$ ipython --no-banner

In [1]: import numpy as np

In [2]: np.set_printoptions(precision=1, suppress=True, linewidth=140, legacy="1.25")

In [3]: rd = lambda a: np.round(a, 1) + 0

In [4]: K = np.load("block3.npy")

In [5]: print(K)
[[0 0 0 0 0 0 0 0]
 [0 0 0 0 0 0 0 1]
 [0 0 0 0 0 0 0 1]
 [0 0 0 0 0 1 0 0]
 [0 0 0 0 0 0 0 1]
 [0 0 0 1 0 0 1 0]
 [0 0 0 0 0 1 0 0]
 [0 1 1 0 1 0 0 0]]

In [6]: print(rd(np.linalg.norm(K[0] - K[5])))
1.4

In [7]: print(np.linalg.norm(K, axis=1).argmax())
7

In [8]: print(rd(np.linalg.norm(K, axis=1)))
[0.  1.  1.  1.  1.  1.4 1.  1.7]

In [9]: print(K[0] @ K[5])
0

In [10]: print(rd(np.linalg.norm(K, axis=0)))
[0.  1.  1.  1.  1.  1.4 1.  1.7]

In [11]: print(rd(np.linalg.norm(K, 2)))
1.7

In [12]: rank = np.linalg.matrix_rank(K)

In [13]: print(rank)
4

In [14]: ns = np.linalg.svd(K)[2][rank:].T

In [15]: print(rd(ns @ ns.T))
[[ 1.   0.   0.   0.   0.   0.   0.   0. ]
 [ 0.   0.7 -0.3  0.  -0.3  0.   0.   0. ]
 [ 0.  -0.3  0.7  0.  -0.3  0.   0.   0. ]
 [ 0.   0.   0.   0.5  0.   0.  -0.5  0. ]
 [ 0.  -0.3 -0.3  0.   0.7  0.   0.   0. ]
 [ 0.   0.   0.   0.   0.   0.   0.   0. ]
 [ 0.   0.   0.  -0.5  0.   0.   0.5  0. ]
 [ 0.   0.   0.   0.   0.   0.   0.   0. ]]

In [16]: print([int(np.linalg.matrix_rank(np.delete(K, i, axis=0))) for i in range(8)])
[4, 4, 4, 4, 4, 3, 4, 3]

In [17]: print([int(np.linalg.matrix_rank(K[:, :j + 1])) for j in range(8)])
[0, 1, 1, 2, 2, 3, 3, 4]

In [18]: mat = np.load("layer19.npy")

In [19]: print(rd(mat))
[[  1.7  -6.5   3.3  -7.9  -7.1   9.   12.3]
 [ -6.8  12.2   5.8   2.3   8.6  -9.4  -2. ]
 [ -0.4  -3.4   6.   -8.6  -5.4   7.4  13.9]
 [ -1.9  -1.1   7.7  -8.7  -3.9   5.9  14.5]
 [  0.3  -4.5   5.2  -8.4  -6.    7.9  13.5]
 [  7.4 -10.2 -10.5   4.1  -4.9   4.3  -8.4]
 [ -1.5  -1.7   7.3  -8.7  -4.4   6.3  14.4]
 [  7.7 -11.6  -9.4   1.9  -6.6   6.5  -5. ]
 [ -4.9  10.5   1.7   5.4   8.7 -10.1  -7.4]
 [ -5.4  11.    2.6   4.8   8.8 -10.1  -6.4]
 [ -3.2   1.3   9.   -8.5  -2.4   4.2  14.5]
 [  7.3 -12.4  -7.2  -0.9  -8.1   8.7  -0.4]
 [  0.1   3.9  -5.6   8.5   5.7  -7.7 -13.8]
 [ -4.7  10.4   1.4   5.6   8.6 -10.1  -7.8]
 [  6.5 -12.   -4.9  -3.1  -8.7   9.7   3.3]
 [ -2.5   7.6  -2.3   7.5   7.6  -9.4 -11.4]
 [  6.   -6.5 -10.8   6.8  -1.5   0.2 -12.5]
 [ -5.5   5.5  10.6  -7.3   0.7   0.7  13.1]
 [  0.8   2.8  -6.5   8.7   5.   -7.  -14.1]
 [ -5.    4.4  10.3  -7.7  -0.1   1.7  13.7]]

In [20]: # rows and columns are dependent

In [21]: U, sv, VT = np.linalg.svd(mat, full_matrices=False)

In [22]: print((sv > 1e-8).sum())
2

In [23]: print(np.allclose(U * sv @ VT, mat))
True

In [24]: U, sv, VT = np.linalg.svd(mat)

In [25]: print(np.argmax(sv[:-1] / (sv[1:] + 1e-6)) + 1)
2

In [26]: A2 = U[:, :2] @ np.diag(sv[:2]) @ VT[:2]

In [27]: print(rd(np.linalg.norm(mat - A2) / np.linalg.norm(mat)))
0.0

In [28]: print(rd(np.abs(mat - A2).max()))
0.0

In [29]: print(np.linalg.matrix_rank(A2))
2

In [30]: print(rd(np.linalg.norm(mat - A2, 2)), rd(sv[2]))
0.0 0.0

In [31]: print(np.argsort(-np.linalg.norm(mat, axis=0).round(6), kind="stable")[:3])
[6 1 5]

In [32]: print(np.linalg.matrix_rank(mat, rtol=0.1))
2

In [33]: print(np.linalg.cond(mat) > 100)
True

In [34]: A2 = mat / np.sqrt((mat ** 2).mean(axis=1, keepdims=True))

In [35]: print(rd(np.linalg.norm(A2, axis=1)))
[2.6 2.6 2.6 2.6 2.6 2.6 2.6 2.6 2.6 2.6 2.6 2.6 2.6 2.6 2.6 2.6 2.6 2.6 2.6 2.6]

In [36]: print(np.linalg.matrix_rank(A2) == np.linalg.matrix_rank(mat))
True

In [37]: E = np.load("m.npy")

In [38]: print(E)
[[ 0.3  0.5  0.3  2.2 -1.2  0.1  0.1 -0.3]
 [ 0.4 -0.6 -0.4 -0.5  0.4 -0.5  0.4  0.8]
 [ 0.  -0.3  1.3  1.2  0.  -0.3  1.   1.5]
 [ 1.   0.5  0.9  2.7 -1.8 -0.1  0.5  1.1]
 [-1.4 -1.4 -1.2 -4.5  3.1  0.  -0.1 -0.1]
 [ 1.1 -3.4 -2.1 -1.1  3.1 -2.9  3.1  3.9]
 [-1.5 -2.5  1.5 -3.1  2.9  0.3  1.2  2.4]
 [-0.4 -2.6 -1.3 -1.2  2.9 -1.4  2.   1.6]
 [ 2.  -0.8 -0.6  1.8 -0.7 -1.6  1.3  2.3]
 [ 0.3  4.3  5.   4.9 -6.3  3.1 -2.6 -1.8]
 [ 0.2 -3.9 -3.9 -4.6  4.8 -2.2  1.9  1.8]
 [-1.3 -4.2 -4.6 -8.1  7.1 -2.3  1.7  1.7]
 [ 1.8 -3.  -2.4 -0.7  2.2 -2.7  2.4  3.2]
 [-0.7  1.2  0.7  1.1 -1.   1.5 -1.4 -2.6]
 [ 0.8 -3.  -2.2 -0.7  3.2 -2.4  2.6  2.6]
 [-0.5  2.5  3.2  3.1 -3.6  2.2 -1.5 -1.6]
 [ 1.4 -3.1 -1.8 -0.6  1.9 -2.2  2.4  3.2]
 [ 0.8 -1.2 -1.   0.7  0.7 -1.2  1.4  1.5]
 [ 0.6 -0.4  2.5  2.8 -1.3 -0.1  1.3  2.3]
 [-1.2  1.2  0.1 -0.8 -0.2  1.4 -1.7 -2.9]]

In [39]: A2 = np.c_[E[:, :5] @ np.array([[-1, -1, 3, 0, 3],
    ...:     [1, 3, 3, -2, 1],
    ...:     [2, 1, 2, 1, 3],
    ...:     [0, 0, 2, 2, -1],
    ...:     [0, 1, -3, 0, -1]]), np.array([1, 6, 9, 2, 7, 3, 0, 5, 0, 0, 3, 8, 6, 7, 3, 9, 8, 9, 2, 5])]

In [40]: print(rd(A2))
[[  0.8   0.3  11.    3.7   1.3   1. ]
 [ -1.8  -2.2  -3.6  -0.2  -0.5   6. ]
 [  2.3   0.4   4.1   4.3   2.4   9. ]
 [  1.3  -0.4  17.1   5.3   5.3   2. ]
 [ -2.4  -0.9 -29.1  -7.4  -7.8   7. ]
 [ -8.7 -10.3 -22.6   2.5  -8.4   3. ]
 [  2.   -1.6 -23.9   0.3  -2.3   0. ]
 [ -4.8  -5.8 -22.7   1.5  -9.4   5. ]
 [ -4.   -5.7   8.1   4.6   2.3   0. ]
 [ 14.   11.3  52.5   6.2  21.6   0. ]
 [-11.9 -11.  -42.5  -5.3 -15.2   3. ]
 [-12.1  -8.8 -63.2 -12.4 -20.9   8. ]
 [ -9.6 -11.  -16.4   2.2  -6.3   6. ]
 [  3.3   4.    8.1   0.5   1.1   7. ]
 [ -8.2  -8.8 -22.    2.4  -9.7   3. ]
 [  9.4   7.6  29.4   4.4  11.1   9. ]
 [ -8.1 -10.6 -15.6   3.2  -5.6   8. ]
 [ -4.   -4.7  -3.9   2.8  -3.2   9. ]
 [  4.   -0.6  15.1   8.9   7.4   2. ]
 [  2.6   4.7  -0.8  -3.9  -1.1   5. ]]

In [41]: print(rd(np.linalg.norm(np.linalg.qr(E)[0].T @ A2, axis=0) ** 2 / ((A2 ** 2).sum(axis=0) + 1e-12)))
[1.  1.  1.  1.  1.  0.3]

In [42]: print(np.linalg.matrix_rank(A2))
6

In [43]: print(rd(np.linalg.norm(A2 - E @ np.linalg.lstsq(E, A2)[0], axis=0)))
[ 0.  0.  0.  0.  0. 21.]

In [44]: print(np.linalg.matrix_rank(np.c_[E, A2]))
9
